$ python3 -q
>>> import numpy as np
>>> import numpy.linalg as la
>>> np.set_printoptions(suppress=True, linewidth=120)
>>> rnd = lambda a: np.round(a, 1) + 0
>>> J = np.loadtxt("sample4.csv", delimiter=",")
>>> rnd(J)
array([[-0.5,  0.2,  0.2, -0.2,  0.4,  0.2,  0.2,  0.1,  0.6],
       [ 0. , -0.4,  0.1, -0.4, -0.7,  0.4,  0. ,  0.1,  0.2],
       [ 0.1,  0. , -0.4, -0.7,  0.1, -0.6,  0. , -0.1,  0.1],
       [ 0.6,  0.1,  0.2, -0.3,  0.3,  0.3,  0.5, -0.1, -0.1],
       [-0.2,  0.8, -0.1, -0.1, -0.4,  0. ,  0.2,  0.2, -0.3],
       [-0.4, -0.3,  0.6, -0.2,  0. , -0.3,  0.3, -0.1, -0.5],
       [-0.1,  0.1,  0. , -0.4,  0.3,  0.4, -0.6, -0.2, -0.4],
       [-0.2,  0.1, -0.1,  0. , -0.2,  0.1,  0.2, -0.9,  0.1],
       [ 0.4,  0.3,  0.6,  0. , -0.1, -0.3, -0.4, -0.2,  0.3]])
>>> u = np.array([-2, 1])
>>> rnd(np.polyval(u, J[8]))
array([ 0.3,  0.4, -0.3,  1.1,  1.3,  1.5,  1.9,  1.3,  0.5])
>>> rnd(np.cross(J[8, :3], J[6, :3]))
array([-0.1, -0.1,  0.1])
>>> rnd(np.array([np.convolve(row, u, "same") for row in J]))
array([[ 1. , -0.9, -0.2,  0.7, -1. ,  0. , -0.1,  0. , -1.1],
       [ 0. ,  0.8, -0.6,  1. ,  0.9, -1.4,  0.4, -0.3, -0.3],
       [-0.2,  0.2,  0.7,  1. , -0.8,  1.3, -0.6,  0.1, -0.3],
       [-1.2,  0.4, -0.2,  0.8, -0.8, -0.4, -0.8,  0.7,  0.1],
       [ 0.4, -1.7,  0.9,  0.2,  0.7, -0.4, -0.3, -0.3,  0.8],
       [ 0.7,  0.2, -1.5,  0.9, -0.2,  0.6, -0.9,  0.4,  0.9],
       [ 0.3, -0.3,  0.1,  0.8, -1. , -0.5,  1.6, -0.3,  0.7],
       [ 0.4, -0.4,  0.3, -0.2,  0.5, -0.4, -0.2,  2. , -1.1],
       [-0.7, -0.2, -1. ,  0.7,  0.2,  0.4,  0.6, -0.1, -0.7]])
>>> x = np.array([-2, 0, -2, 1, 2, -1, 2, 1, 0])
>>> rnd(la.det(J))
np.float64(1.0)
>>> M = np.loadtxt("dump.csv", delimiter=",")
>>> M
array([[-14., -10.,  38.,  20., -42., -18.,  11.,  16., -15.,  29.,   1.,   3.],
       [  8.,  35.,  15.,  -2.,   8.,  -2., -44.,  -6.,  -1.,  21.,   5., -42.],
       [-44., -27.,  13.,  -7., -38., -31.,  10.,  53.,  19.,   5.,   4.,  -1.],
       [ -2., -10., -39., -20.,  35.,   8.,  18., -18.,  33., -29.,  -9.,  16.],
       [  8.,   5.,  -5.,   3.,  28.,   3.,  26., -61.,  29.,  11., -20.,  13.],
       [ -4.,  -7.,  29.,  17., -42.,  -7.,  -6.,  37., -37.,  13.,  12.,  -1.],
       [-26.,   9., -10., -26.,  13., -18., -24.,  16.,  44.,   0.,   0., -32.],
       [ -2., -21.,   1.,   8., -20.,   2.,  19.,  20., -20., -10.,   4.,  23.],
       [  8.,  -4.,  13.,  12., -29.,   6., -13.,  38., -46.,  -4.,  16.,   1.],
       [ -6., -13., -35., -18.,  32.,   4.,  25., -22.,  38., -24., -12.,  19.],
       [ 44.,  21., -17.,   8.,  42.,  32.,   4., -64., -13.,  -7.,  -9.,  12.],
       [  8.,   3., -18.,  -6.,  29.,   8.,  13., -36.,  21.,  -7., -11.,   9.],
       [  0.,  14., -30., -26.,  32.,   6., -28.,   6.,  22., -22.,   4., -22.],
       [ -4.,  19.,  -9., -16.,  24.,  -4., -22., -12.,  29.,   3.,  -3., -26.],
       [  2., -10., -37., -19.,  19.,  13.,  -2.,  19.,   3., -39.,   6.,   9.]])
>>> np.allclose(M[:-1].T @ la.lstsq(M[:-1].T, M[-1])[0], M[-1])
True
>>> np.abs(np.diag(la.qr(M)[1])) > 1e-9
array([ True,  True,  True,  True, False, False, False, False, False, False, False, False])
>>> rk = la.matrix_rank(M)
>>> rk
np.int64(4)
>>> N = la.svd(M)[2][rk:].T
>>> np.allclose(M @ N, 0)
True
>>> rnd(N @ N.T)
array([[ 0.7, -0.1,  0. , -0.1, -0.1, -0.2,  0.1,  0.2,  0.3,  0.1,  0. ,  0. ],
       [-0.1,  0.8, -0.1,  0. , -0.1,  0. ,  0.3,  0.1,  0. , -0.1,  0. ,  0.2],
       [ 0. , -0.1,  0.7, -0.2,  0.2,  0.1,  0. ,  0. ,  0.1, -0.3,  0. ,  0.1],
       [-0.1,  0. , -0.2,  0.8,  0.1,  0. , -0.1,  0.1,  0.2, -0.1,  0. , -0.1],
       [-0.1, -0.1,  0.2,  0.1,  0.7, -0.1,  0.1,  0.2, -0.2,  0.1,  0. ,  0.1],
       [-0.2,  0. ,  0.1,  0. , -0.1,  0.8,  0. ,  0.1,  0.2,  0.1,  0. , -0.1],
       [ 0.1,  0.3,  0. , -0.1,  0.1,  0. ,  0.6,  0.2, -0.1,  0. ,  0.1, -0.3],
       [ 0.2,  0.1,  0. ,  0.1,  0.2,  0.1,  0.2,  0.4,  0.1,  0.2, -0.2,  0.1],
       [ 0.3,  0. ,  0.1,  0.2, -0.2,  0.2, -0.1,  0.1,  0.4, -0.1,  0.1,  0.1],
       [ 0.1, -0.1, -0.3, -0.1,  0.1,  0.1,  0. ,  0.2, -0.1,  0.6,  0.1,  0.1],
       [ 0. ,  0. ,  0. ,  0. ,  0. ,  0. ,  0.1, -0.2,  0.1,  0.1,  0.9,  0. ],
       [ 0. ,  0.2,  0.1, -0.1,  0.1, -0.1, -0.3,  0.1,  0.1,  0.1,  0. ,  0.6]])
>>> Uu, sig, Vt = la.svd(M)
>>> V = Vt[:(sig > 1e-8).sum()]
>>> rng = np.random.default_rng(16)
>>> x = M[2] + 3 * M[10] + rng.integers(2) * np.eye(12)[9]
>>> x
array([  88.,   36.,  -38.,   17.,   88.,   65.,   22., -139.,  -20.,  -15.,  -23.,   35.])
>>> la.matrix_rank(np.vstack([M, x]))
np.int64(5)
>>> np.allclose(V.T @ V @ x, x)
False
>>> rnd(V.T @ V)
array([[ 0.3,  0.1,  0. ,  0.1,  0.1,  0.2, -0.1, -0.2, -0.3, -0.1,  0. ,  0. ],
       [ 0.1,  0.2,  0.1,  0. ,  0.1,  0. , -0.3, -0.1,  0. ,  0.1,  0. , -0.2],
       [ 0. ,  0.1,  0.3,  0.2, -0.2, -0.1,  0. ,  0. , -0.1,  0.3,  0. , -0.1],
       [ 0.1,  0. ,  0.2,  0.2, -0.1,  0. ,  0.1, -0.1, -0.2,  0.1,  0. ,  0.1],
       [ 0.1,  0.1, -0.2, -0.1,  0.3,  0.1, -0.1, -0.2,  0.2, -0.1,  0. , -0.1],
       [ 0.2,  0. , -0.1,  0. ,  0.1,  0.2,  0. , -0.1, -0.2, -0.1,  0. ,  0.1],
       [-0.1, -0.3,  0. ,  0.1, -0.1,  0. ,  0.4, -0.2,  0.1,  0. , -0.1,  0.3],
       [-0.2, -0.1,  0. , -0.1, -0.2, -0.1, -0.2,  0.6, -0.1, -0.2,  0.2, -0.1],
       [-0.3,  0. , -0.1, -0.2,  0.2, -0.2,  0.1, -0.1,  0.6,  0.1, -0.1, -0.1],
       [-0.1,  0.1,  0.3,  0.1, -0.1, -0.1,  0. , -0.2,  0.1,  0.4, -0.1, -0.1],
       [ 0. ,  0. ,  0. ,  0. ,  0. ,  0. , -0.1,  0.2, -0.1, -0.1,  0.1,  0. ],
       [ 0. , -0.2, -0.1,  0.1, -0.1,  0.1,  0.3, -0.1, -0.1, -0.1,  0. ,  0.4]])
>>> m1 = np.load("mat.npy")
>>> m1
array([[ -2,  -2,  -2,  -2,  -2,  -2],
       [ -2,  -4,  -4,  -4,  -4,  -4],
       [ -2,  -4,  -6,  -6,  -6,  -6],
       [ -2,  -4,  -6,  -8,  -8,  -8],
       [ -2,  -4,  -6,  -8, -10, -10],
       [ -2,  -4,  -6,  -8, -10, -12]])
>>> rnd(la.eigvalsh(m1).min())
np.float64(-34.4)
>>> np.all(la.eigvalsh(m1) > 0)
np.False_
>>> Y = m1 / la.norm(m1, axis=1, keepdims=True)
>>> G = Y @ Y.T
>>> rnd(G)
array([[1. , 1. , 1. , 0.9, 0.9, 0.9],
       [1. , 1. , 1. , 1. , 1. , 0.9],
       [1. , 1. , 1. , 1. , 1. , 1. ],
       [0.9, 1. , 1. , 1. , 1. , 1. ],
       [0.9, 1. , 1. , 1. , 1. , 1. ],
       [0.9, 0.9, 1. , 1. , 1. , 1. ]])
>>> E = np.load("block4.npy")
>>> E
array([[0, 1, 0, 0, 1, 0, 0, 0],
       [1, 0, 0, 0, 1, 0, 1, 0],
       [0, 0, 0, 0, 0, 0, 0, 0],
       [0, 0, 0, 0, 0, 0, 1, 0],
       [1, 1, 0, 0, 0, 0, 1, 0],
       [0, 0, 0, 0, 0, 0, 0, 1],
       [0, 1, 0, 1, 1, 0, 0, 0],
       [0, 0, 0, 0, 0, 1, 0, 0]])
>>> Uu, sig, Vt = la.svd(E)
>>> np.argmax(sig[:-1] / (sig[1:] + 1e-6)) + 1
np.int64(7)
>>> rnd(sig)
array([2.6, 1.8, 1. , 1. , 1. , 0.7, 0.6, 0. ])
>>> Y = Uu[:, :7] @ np.diag(sig[:7]) @ Vt[:7]
>>> rnd(np.abs(E - Y).max())
np.float64(0.0)
>>> la.cond(E) > 100
np.True_
>>> [round(float(x), 1) for x in la.svd(E, compute_uv=False)[:3]]
[2.6, 1.8, 1.0]
>>> la.matrix_rank(E, rtol=0.1)
np.int64(7)
>>> F = np.loadtxt("w.csv", delimiter=",")
>>> F
array([[ 4.,  5.,  6.,  7.,  8.,  9., 10.],
       [11., 12., 13., 14., 15., 16., 17.],
       [18., 19., 20., 21., 22., 23., 24.],
       [25., 26., 27., 28., 29., 30., 31.],
       [32., 33., 34., 35., 36., 37., 38.],
       [39., 40., 41., 42., 43., 44., 45.],
       [46., 47., 48., 49., 50., 51., 52.],
       [53., 54., 55., 56., 57., 58., 59.],
       [60., 61., 62., 63., 64., 65., 66.],
       [67., 68., 69., 70., 71., 72., 73.],
       [74., 75., 76., 77., 78., 79., 80.],
       [81., 82., 83., 84., 85., 86., 87.]])
>>> la.matrix_rank(F, rtol=0.1)
np.int64(1)
>>> [round(float(x), 1) for x in la.svd(F, compute_uv=False)[:3]]
[472.5, 8.6, 0.0]
>>> la.cond(F) > 100
np.True_
>>> Uu, sig, Vt = la.svd(F)
>>> np.argmax(sig[:-1] / (sig[1:] + 1e-6)) + 1
np.int64(2)
>>> rnd(sig)
array([472.5,   8.6,   0. ,   0. ,   0. ,   0. ,   0. ])
>>> Y = Uu[:, :2] @ np.diag(sig[:2]) @ Vt[:2]
>>> rnd(la.norm(F - Y) / la.norm(F))
np.float64(0.0)
>>> rnd(Y)
array([[ 4.,  5.,  6.,  7.,  8.,  9., 10.],
       [11., 12., 13., 14., 15., 16., 17.],
       [18., 19., 20., 21., 22., 23., 24.],
       [25., 26., 27., 28., 29., 30., 31.],
       [32., 33., 34., 35., 36., 37., 38.],
       [39., 40., 41., 42., 43., 44., 45.],
       [46., 47., 48., 49., 50., 51., 52.],
       [53., 54., 55., 56., 57., 58., 59.],
       [60., 61., 62., 63., 64., 65., 66.],
       [67., 68., 69., 70., 71., 72., 73.],
       [74., 75., 76., 77., 78., 79., 80.],
       [81., 82., 83., 84., 85., 86., 87.]])
>>> rnd(la.norm(F - Y, 2)), rnd(sig[2])
(np.float64(0.0), np.float64(0.0))
>>> la.matrix_rank(Y)
np.int64(2)
>>> Y = F + rng.integers(-2, 3, (12, 2)) @ rng.integers(-2, 3, (2, 7))
>>> Y
array([[ 2.,  7.,  2.,  3., 12.,  7., 12.],
       [10., 13., 11., 12., 17., 15., 18.],
       [22., 21., 18., 23., 18., 23., 20.],
       [29., 25., 30., 33., 23., 32., 27.],
       [30., 32., 35., 34., 38., 37., 40.],
       [44., 41., 41., 46., 37., 45., 40.],
       [44., 43., 54., 51., 50., 53., 54.],
       [47., 54., 53., 50., 65., 56., 65.],
       [66., 61., 64., 69., 56., 67., 60.],
       [65., 64., 75., 72., 71., 74., 75.],
       [76., 79., 70., 75., 78., 77., 78.],
       [79., 81., 84., 83., 87., 86., 89.]])
>>> rnd(la.svd(Y - F, compute_uv=False))
array([26.2, 16.1,  0. ,  0. ,  0. ,  0. ,  0. ])
>>> u = np.array([-4, 4, 7])
>>> np.convolve(F[5], u)
array([-156.,   -4.,  269.,  276.,  283.,  290.,  297.,  488.,  315.])
>>> np.array([np.convolve(row, u, "same") for row in F])
array([[ -4.,  24.,  31.,  38.,  45.,  52., 103.],
       [ -4.,  73.,  80.,  87.,  94., 101., 180.],
       [ -4., 122., 129., 136., 143., 150., 257.],
       [ -4., 171., 178., 185., 192., 199., 334.],
       [ -4., 220., 227., 234., 241., 248., 411.],
       [ -4., 269., 276., 283., 290., 297., 488.],
       [ -4., 318., 325., 332., 339., 346., 565.],
       [ -4., 367., 374., 381., 388., 395., 642.],
       [ -4., 416., 423., 430., 437., 444., 719.],
       [ -4., 465., 472., 479., 486., 493., 796.],
       [ -4., 514., 521., 528., 535., 542., 873.],
       [ -4., 563., 570., 577., 584., 591., 950.]])
>>> np.cross(F[5, :3], F[11, :3])
array([-42.,  84., -42.])
>>> np.polyval(u, F[5])
array([-5921., -6233., -6553., -6881., -7217., -7561., -7913.])
>>> Uu, sig, Vt = la.svd(F)
>>> V = Vt[:(sig > 1e-8).sum()]
>>> x = F[8] + 5 * F[9] + rng.integers(2) * np.eye(7)[2]
>>> x
array([395., 401., 407., 413., 419., 425., 431.])
>>> np.allclose(V.T @ V @ x, x)
True
>>> la.matrix_rank(np.vstack([F, x]))
np.int64(2)
>>> Y = np.array([[2, 1, 3, 1, 3, 1, 2, 1, 0, 0, 3],
...     [2, 0, 1, 0, 1, 0, 2, 2, 2, 1, 3],
...     [0, 0, 0, 1, 0, 3, 3, 3, 2, 1, 2],
...     [3, 3, 0, 3, 2, 0, 1, 0, 1, 2, 2],
...     [2, 0, 2, 3, 0, 3, 0, 1, 0, 2, 2],
...     [1, 2, 1, 1, 1, 0, 2, 2, 3, 0, 3],
...     [3, 1, 2, 1, 2, 2, 0, 2, 0, 2, 2],
...     [3, 2, 1, 0, 1, 2, 1, 2, 0, 3, 3],
...     [0, 0, 3, 0, 2, 1, 0, 0, 2, 3, 1],
...     [3, 3, 0, 0, 3, 0, 3, 2, 3, 1, 0],
...     [3, 1, 3, 3, 2, 2, 3, 1, 0, 2, 3]])
>>> arr = np.tril(Y)
>>> arr
array([[2, 0, 0, 0, 0, 0, 0, 0, 0, 0, 0],
       [2, 0, 0, 0, 0, 0, 0, 0, 0, 0, 0],
       [0, 0, 0, 0, 0, 0, 0, 0, 0, 0, 0],
       [3, 3, 0, 3, 0, 0, 0, 0, 0, 0, 0],
       [2, 0, 2, 3, 0, 0, 0, 0, 0, 0, 0],
       [1, 2, 1, 1, 1, 0, 0, 0, 0, 0, 0],
       [3, 1, 2, 1, 2, 2, 0, 0, 0, 0, 0],
       [3, 2, 1, 0, 1, 2, 1, 2, 0, 0, 0],
       [0, 0, 3, 0, 2, 1, 0, 0, 2, 0, 0],
       [3, 3, 0, 0, 3, 0, 3, 2, 3, 1, 0],
       [3, 1, 3, 3, 2, 2, 3, 1, 0, 2, 3]])
>>> np.allclose(arr @ arr.T, arr.T @ arr)
False
>>> arr @ arr
array([[ 4,  0,  0,  0,  0,  0,  0,  0,  0,  0,  0],
       [ 4,  0,  0,  0,  0,  0,  0,  0,  0,  0,  0],
       [ 0,  0,  0,  0,  0,  0,  0,  0,  0,  0,  0],
       [21,  9,  0,  9,  0,  0,  0,  0,  0,  0,  0],
       [13,  9,  0,  9,  0,  0,  0,  0,  0,  0,  0],
       [11,  3,  2,  6,  0,  0,  0,  0,  0,  0,  0],
       [17,  7,  6, 11,  2,  0,  0,  0,  0,  0,  0],
       [23,  9,  8,  6,  6,  6,  2,  4,  0,  0,  0],
       [ 5,  2, 11,  7,  5,  2,  0,  0,  4,  0,  0],
       [36, 10, 23, 12, 17, 13,  5,  6,  9,  1,  0],
       [50, 27, 22, 29, 21, 14, 16,  9,  6,  8,  9]])
>>> np.trace(arr)
np.int64(13)
>>> rnd(np.abs(la.eigvals(arr)).max())
np.float64(3.0)
>>> rnd(np.sort(np.abs(la.eigvals(arr))))
array([0., 0., 0., 0., 0., 1., 2., 2., 2., 3., 3.])
>>> (arr + arr.T) / 2
array([[2. , 1. , 0. , 1.5, 1. , 0.5, 1.5, 1.5, 0. , 1.5, 1.5],
       [1. , 0. , 0. , 1.5, 0. , 1. , 0.5, 1. , 0. , 1.5, 0.5],
       [0. , 0. , 0. , 0. , 1. , 0.5, 1. , 0.5, 1.5, 0. , 1.5],
       [1.5, 1.5, 0. , 3. , 1.5, 0.5, 0.5, 0. , 0. , 0. , 1.5],
       [1. , 0. , 1. , 1.5, 0. , 0.5, 1. , 0.5, 1. , 1.5, 1. ],
       [0.5, 1. , 0.5, 0.5, 0.5, 0. , 1. , 1. , 0.5, 0. , 1. ],
       [1.5, 0.5, 1. , 0.5, 1. , 1. , 0. , 0.5, 0. , 1.5, 1.5],
       [1.5, 1. , 0.5, 0. , 0.5, 1. , 0.5, 2. , 0. , 1. , 0.5],
       [0. , 0. , 1.5, 0. , 1. , 0.5, 0. , 0. , 2. , 1.5, 0. ],
       [1.5, 1.5, 0. , 0. , 1.5, 0. , 1.5, 1. , 1.5, 1. , 1. ],
       [1.5, 0.5, 1.5, 1.5, 1. , 1. , 1.5, 0.5, 0. , 1. , 3. ]])
>>> np.allclose(arr, arr.T)
False
>>> np.abs(np.diag(la.qr(arr)[1])) > 1e-9
array([ True,  True,  True,  True,  True,  True,  True,  True,  True, False, False])
>>> la.lstsq(arr[:-1].T, arr[-1])[2]
np.int32(8)
>>> rnd(arr @ la.pinv(arr) @ arr)
array([[2., 0., 0., 0., 0., 0., 0., 0., 0., 0., 0.],
       [2., 0., 0., 0., 0., 0., 0., 0., 0., 0., 0.],
       [0., 0., 0., 0., 0., 0., 0., 0., 0., 0., 0.],
       [3., 3., 0., 3., 0., 0., 0., 0., 0., 0., 0.],
       [2., 0., 2., 3., 0., 0., 0., 0., 0., 0., 0.],
       [1., 2., 1., 1., 1., 0., 0., 0., 0., 0., 0.],
       [3., 1., 2., 1., 2., 2., 0., 0., 0., 0., 0.],
       [3., 2., 1., 0., 1., 2., 1., 2., 0., 0., 0.],
       [0., 0., 3., 0., 2., 1., 0., 0., 2., 0., 0.],
       [3., 3., 0., 0., 3., 0., 3., 2., 3., 1., 0.],
       [3., 1., 3., 3., 2., 2., 3., 1., 0., 2., 3.]])
>>> rnd(np.trace(la.pinv(arr) @ arr))
np.float64(9.0)
>>> np.allclose(arr[:-1].T @ la.lstsq(arr[:-1].T, arr[-1])[0], arr[-1])
False
>>> np.unique(arr.round(6), axis=0).shape
(10, 11)
